% ipython --no-banner

In [1]: import numpy as np

In [2]: np.set_printoptions(suppress=True, linewidth=200)

In [3]: def rnd(a):
   ...:     return np.round(a, 2) + 0
   ...: 

In [4]: A = np.array([[0.7, 0.2, 0.8, 0.4, -0.5, 0.9],
   ...:     [0.2, -1.2, -1.8, -0.4, -0.7, 0.5],
   ...:     [0.2, 1.1, 0.6, 0.5, -0.6, 0.1],
   ...:     [0.1, 0.5, 1.6, -0.2, -0.1, 1.6],
   ...:     [0.1, 0.8, -0.7, -1.1, 0.3, -0.8],
   ...:     [1.6, -0.3, 1.5, -0.8, -0.1, -0.4],
   ...:     [0.5, -1.8, 0.3, -1.0, -1.2, 0.3],
   ...:     [1.8, -1.1, 0.0, -1.6, -1.9, 0.0],
   ...:     [0.3, -0.5, -0.1, -0.7, 1.1, -0.7],
   ...:     [-0.2, 1.2, -1.1, -0.6, 0.8, -0.5],
   ...:     [-2.5, 0.7, -1.6, 1.0, -1.7, -2.3],
   ...:     [1.0, -0.4, -0.2, 0.4, -0.2, 0.0],
   ...:     [1.1, 0.3, -0.1, -0.4, -0.5, -2.3],
   ...:     [0.7, -0.4, 1.3, 0.7, -0.6, -0.2],
   ...:     [1.3, 0.5, 1.7, 0.0, -0.9, -1.5],
   ...:     [0.8, 1.1, 0.4, -0.5, -0.2, 0.8]])

In [5]: rng = np.random.default_rng(126)

In [6]: A[8] = A[13] + 0.05 * rng.normal(size=6)

In [7]: print(rnd(A))
[[ 0.7   0.2   0.8   0.4  -0.5   0.9 ]
 [ 0.2  -1.2  -1.8  -0.4  -0.7   0.5 ]
 [ 0.2   1.1   0.6   0.5  -0.6   0.1 ]
 [ 0.1   0.5   1.6  -0.2  -0.1   1.6 ]
 [ 0.1   0.8  -0.7  -1.1   0.3  -0.8 ]
 [ 1.6  -0.3   1.5  -0.8  -0.1  -0.4 ]
 [ 0.5  -1.8   0.3  -1.   -1.2   0.3 ]
 [ 1.8  -1.1   0.   -1.6  -1.9   0.  ]
 [ 0.7  -0.39  1.42  0.74 -0.67 -0.17]
 [-0.2   1.2  -1.1  -0.6   0.8  -0.5 ]
 [-2.5   0.7  -1.6   1.   -1.7  -2.3 ]
 [ 1.   -0.4  -0.2   0.4  -0.2   0.  ]
 [ 1.1   0.3  -0.1  -0.4  -0.5  -2.3 ]
 [ 0.7  -0.4   1.3   0.7  -0.6  -0.2 ]
 [ 1.3   0.5   1.7   0.   -0.9  -1.5 ]
 [ 0.8   1.1   0.4  -0.5  -0.2   0.8 ]]

In [8]: other = np.c_[A[:, :4] @ np.array([[1, 1, 0, 2], [0, 0, 1, 2], [1, 2, 1, 1], [2, 1, 2, 1]]), np.array([1, 2, 3, 7, 8, 0, 0, -7, -4, 2, -4, -3, -1, 3, 9, 9])]

In [9]: print(rnd(other))
[[ 2.3   2.7   1.8   3.    1.  ]
 [-2.4  -3.8  -3.8  -4.2   2.  ]
 [ 1.8   1.9   2.7   3.7   3.  ]
 [ 1.3   3.1   1.7   2.6   7.  ]
 [-2.8  -2.4  -2.1   0.    8.  ]
 [ 1.5   3.8  -0.4   3.3   0.  ]
 [-1.2   0.1  -3.5  -3.3   0.  ]
 [-1.4   0.2  -4.3  -0.2  -7.  ]
 [ 3.61  4.28  2.51  2.78 -4.  ]
 [-2.5  -3.   -1.1   0.3   2.  ]
 [-2.1  -4.7   1.1  -4.2  -4.  ]
 [ 1.6   1.    0.2   1.4  -3.  ]
 [ 0.2   0.5  -0.6   2.3  -1.  ]
 [ 3.4   4.    2.3   2.6   3.  ]
 [ 3.    4.7   2.2   5.3   9.  ]
 [ 0.2   1.1   0.5   3.7   9.  ]]

In [10]: print(np.linalg.matrix_rank(np.c_[A, other]))
7

In [11]: print(rnd(np.linalg.norm(other - A @ np.linalg.lstsq(A, other)[0], axis=0)))
[ 0.    0.    0.    0.   14.62]

In [12]: print(rnd(np.linalg.lstsq(A, other[:, 0])[0]))
[1. 0. 1. 2. 0. 0.]

In [13]: Uu, s, VT = np.linalg.svd(A, full_matrices=False)

In [14]: print(rnd(np.abs(VT[0])))
[0.66 0.21 0.63 0.18 0.15 0.27]

In [15]: print(np.abs(Uu[:, 0]).round(6).argmax())
10

In [16]: print(rnd(VT @ VT.T))
[[1. 0. 0. 0. 0. 0.]
 [0. 1. 0. 0. 0. 0.]
 [0. 0. 1. 0. 0. 0.]
 [0. 0. 0. 1. 0. 0.]
 [0. 0. 0. 0. 1. 0.]
 [0. 0. 0. 0. 0. 1.]]

In [17]: print(rnd(s))
[5.83 4.55 4.09 3.28 2.23 1.63]

In [18]: print(rnd(np.cumsum(s ** 2) / np.sum(s ** 2)))
[0.38 0.61 0.8  0.91 0.97 1.  ]

In [19]: print(rnd(Uu.T @ Uu))
[[1. 0. 0. 0. 0. 0.]
 [0. 1. 0. 0. 0. 0.]
 [0. 0. 1. 0. 0. 0.]
 [0. 0. 0. 1. 0. 0.]
 [0. 0. 0. 0. 1. 0.]
 [0. 0. 0. 0. 0. 1.]]

In [20]: print(rnd(np.sqrt((s ** 2).sum())), rnd(np.linalg.norm(A)))
9.47 9.47

In [21]: M = np.load("dump.npy")

In [22]: print(M)
[[-4 -6  2  0  0  0]
 [-6 -6  4  0  0  0]
 [-6 -4  2  0  0  0]
 [ 4  6 -2 -2 -3  1]
 [ 6  6 -4 -3 -3  2]
 [ 6  4 -2 -3 -2  1]]

In [23]: def softmax(z):
    ...:     e = np.exp(z - z.max(axis=-1, keepdims=True))
    ...:     return e / e.sum(axis=-1, keepdims=True)
    ...: 

In [24]: print(rnd(softmax(M[1])))
[0.   0.   0.95 0.02 0.02 0.02]

In [25]: print(rnd(softmax(M[1] + 2)))
[0.   0.   0.95 0.02 0.02 0.02]

In [26]: scores = M @ M.T / np.sqrt(6)

In [27]: print(softmax(scores).round(6).argmax(axis=1))
[1 1 1 4 4 4]

In [28]: print(rnd(softmax(scores)[1] @ M))
[-6. -6.  4.  0.  0.  0.]

In [29]: print(rnd(softmax(scores + np.triu(np.full(scores.shape, -np.inf), 1))))
[[1.   0.   0.   0.   0.   0.  ]
 [0.   1.   0.   0.   0.   0.  ]
 [0.   0.99 0.01 0.   0.   0.  ]
 [0.   0.   0.   1.   0.   0.  ]
 [0.   0.   0.   0.   1.   0.  ]
 [0.   0.   0.   0.   1.   0.  ]]

In [30]: print(np.allclose(M, M.T))
False

In [31]: print(np.trace(M))
-12

In [32]: print((M - M.T) / 2)
[[ 0.  0.  4. -2. -3. -3.]
 [ 0.  0.  4. -3. -3. -2.]
 [-4. -4.  0.  1.  2.  1.]
 [ 2.  3. -1.  0.  0.  2.]
 [ 3.  3. -2.  0.  0.  2.]
 [ 3.  2. -1. -2. -2.  0.]]

In [33]: print(np.linalg.matrix_power(M, 2))
[[ 40  52 -28   0   0   0]
 [ 36  56 -28   0   0   0]
 [ 36  52 -24   0   0   0]
 [-60 -78  42  10  13  -7]
 [-54 -84  42   9  14  -7]
 [-54 -78  36   9  13  -6]]

In [34]: print(rnd(np.abs(np.linalg.eigvals(M)).max()))
8.0

In [35]: print(np.allclose(M @ M.T, M.T @ M))
False

In [36]: print(rnd(np.linalg.det(M)))
128.0

In [37]: O, V = np.linalg.qr(M[:, :2])[0], np.linalg.qr(M[:, 2:])[0]

In [38]: s = np.linalg.svd(O.T @ V, compute_uv=False)

In [39]: print((s > 0.9).sum())
1

In [40]: print(rnd(s))
[0.98 0.71]

In [41]: print(rnd(np.degrees(np.arccos(s.clip(0, 1)))))
[10.14 45.  ]

In [42]: r0 = np.array([-4, 5, 4, -3, 1, 0])

In [43]: other = M + np.outer(r0, np.eye(6)[1])

In [44]: print(np.linalg.matrix_rank(np.linalg.inv(other) - np.linalg.inv(M), tol=1e-8))
1

In [45]: print(other)
[[ -4. -10.   2.   0.   0.   0.]
 [ -6.  -1.   4.   0.   0.   0.]
 [ -6.   0.   2.   0.   0.   0.]
 [  4.   3.  -2.  -2.  -3.   1.]
 [  6.   7.  -4.  -3.  -3.   2.]
 [  6.   4.  -2.  -3.  -2.   1.]]

In [46]: mat = np.array([[-2, 3, -2, -1, 0, 1, 2, 3, -1, -3],
    ...:     [1, -1, 1, -3, 2, 2, -3, -2, 1, -1],
    ...:     [3, 1, 2, 2, 1, 0, -1, 2, 2, -1],
    ...:     [3, 2, 3, -1, -3, -2, 0, 1, 2, -1],
    ...:     [1, 3, 3, 3, 0, 0, 1, 0, 3, -1],
    ...:     [-2, -1, 0, 2, -3, -3, -3, -1, -3, 2],
    ...:     [0, 0, -1, 3, 1, -3, -1, 3, 0, -1],
    ...:     [0, 1, -2, -2, 2, 1, -2, -2, 0, -1],
    ...:     [-3, -2, -2, 0, 0, 3, 3, -3, -3, 3],
    ...:     [-1, 2, -3, -1, -1, 0, 2, 0, 0, -3]])

In [47]: print(mat)
[[-2  3 -2 -1  0  1  2  3 -1 -3]
 [ 1 -1  1 -3  2  2 -3 -2  1 -1]
 [ 3  1  2  2  1  0 -1  2  2 -1]
 [ 3  2  3 -1 -3 -2  0  1  2 -1]
 [ 1  3  3  3  0  0  1  0  3 -1]
 [-2 -1  0  2 -3 -3 -3 -1 -3  2]
 [ 0  0 -1  3  1 -3 -1  3  0 -1]
 [ 0  1 -2 -2  2  1 -2 -2  0 -1]
 [-3 -2 -2  0  0  3  3 -3 -3  3]
 [-1  2 -3 -1 -1  0  2  0  0 -3]]

In [48]: other = mat / np.linalg.norm(mat, axis=1, keepdims=True)

In [49]: G = other @ other.T

In [50]: print(rnd(G[4]))
[ 0.   -0.19  0.71  0.54  1.   -0.29  0.17 -0.33 -0.49 -0.06]

In [51]: print(rnd(np.linalg.norm(other, axis=1)))
[1. 1. 1. 1. 1. 1. 1. 1. 1. 1.]

In [52]: W1 = np.array([[3, 2, 5, 1, 1],
    ...:     [2, 1, 4, 3, 3],
    ...:     [5, 2, 3, 5, 4],
    ...:     [2, 1, 1, 1, 3],
    ...:     [1, 2, 1, 1, 3],
    ...:     [4, 2, 5, 1, 1],
    ...:     [5, 2, 0, 3, 0],
    ...:     [3, 2, 2, 3, 1],
    ...:     [4, 1, 5, 1, 0],
    ...:     [2, 0, 2, 4, 4]])

In [53]: c = np.array([-6, -9, 1, 0, -3])

In [54]: hid = np.maximum(mat @ W1 + c, 0)

In [55]: print(np.linalg.matrix_rank(hid))
5

In [56]: print(hid)
[[ 0  0  0  0  0]
 [ 0  0 13  0  0]
 [27 10 41 20 18]
 [18  0 29 19  1]
 [39 10 43 30 24]
 [ 0  0  0  0  0]
 [ 0  0  0  0  1]
 [ 0  0  0  0  0]
 [ 0  0  0  0  0]
 [ 0  0  0  0  0]]

In [57]: print((hid > 0).mean(axis=0))
[0.3 0.2 0.4 0.3 0.4]

In [58]: C = np.array([[-3, -3, -2], [-3, 3, -2], [-3, 2, 3], [0, -2, 1], [1, -1, -3]])

In [59]: print((hid @ C).round(6).argmax(axis=1))
[0 2 2 2 2 0 0 0 0 0]

In [60]: print(W1 @ C)
[[-29   4   3]
 [-18  -4   0]
 [-26 -17 -12]
 [ -9  -6 -11]
 [ -9   0 -11]
 [-32   1   1]
 [-21 -15 -11]
 [-20  -6  -4]
 [-30  -1   6]
 [ -8 -14  -6]]

In [61]: cen = (hid - hid.mean(axis=0)) / hid.std(axis=0)

In [62]: print(rnd(cen.std(axis=0)))
[1. 1. 1. 1. 1.]

In [63]: c = np.linalg.lstsq(np.delete(cen, 2, axis=1), cen[:, 2])[0]

In [64]: print(np.abs(c).argmax())
1
